$ python -q
>>> import numpy as np
>>> np.set_printoptions(precision=4, suppress=True, linewidth=200, sign=" ")
>>> def rd(a):
...     return np.round(a, 4) + 0
... 
>>> W0 = np.loadtxt("dump.csv", delimiter=",")
>>> W0
array([[ 4.,  3.,  3.,  0.,  0.,  0.,  0.,  0.,  3.,  0.,  3.,  0.,  0.,  0.],
       [ 3.,  4.,  3.,  0.,  0.,  0.,  0.,  0.,  3.,  0.,  3.,  0.,  0.,  0.],
       [ 3.,  3.,  4.,  0.,  0.,  0.,  0.,  0.,  3.,  0.,  3.,  0.,  0.,  0.],
       [ 0.,  0.,  0.,  4.,  3.,  3.,  0.,  3.,  0.,  0.,  0.,  3.,  0.,  0.],
       [ 0.,  0.,  0.,  3.,  4.,  3.,  0.,  3.,  0.,  0.,  0.,  3.,  0.,  0.],
       [ 0.,  0.,  0.,  3.,  3.,  4.,  0.,  3.,  0.,  0.,  0.,  3.,  0.,  0.],
       [ 0.,  0.,  0.,  0.,  0.,  0.,  4.,  0.,  0.,  3.,  0.,  0.,  3.,  3.],
       [ 0.,  0.,  0.,  3.,  3.,  3.,  0.,  4.,  0.,  0.,  0.,  3.,  0.,  0.],
       [ 3.,  3.,  3.,  0.,  0.,  0.,  0.,  0.,  4.,  0.,  3.,  0.,  0.,  0.],
       [ 0.,  0.,  0.,  0.,  0.,  0.,  3.,  0.,  0.,  4.,  0.,  0.,  3.,  3.],
       [ 3.,  3.,  3.,  0.,  0.,  0.,  0.,  0.,  3.,  0.,  4.,  0.,  0.,  0.],
       [ 0.,  0.,  0.,  3.,  3.,  3.,  0.,  3.,  0.,  0.,  0.,  4.,  0.,  0.],
       [ 0.,  0.,  0.,  0.,  0.,  0.,  3.,  0.,  0.,  3.,  0.,  0.,  4.,  3.],
       [ 0.,  0.,  0.,  0.,  0.,  0.,  3.,  0.,  0.,  3.,  0.,  0.,  3.,  4.]])
>>> C2 = W0.T @ W0
>>> np.allclose(C2, C2.T)
True
>>> np.diag(C2)
array([ 52.,  52.,  52.,  52.,  52.,  52.,  43.,  52.,  52.,  43.,  52.,  52.,  43.,  43.])
>>> (W0 @ W0.T).shape
(14, 14)
>>> rd(np.linalg.eigvalsh(C2)[::-1])
array([ 256.,  256.,  169.,    1.,    1.,    1.,    1.,    1.,    1.,    1.,    1.,    1.,    1.,    1.])
>>> np.linalg.matrix_rank(C2)
np.int64(14)
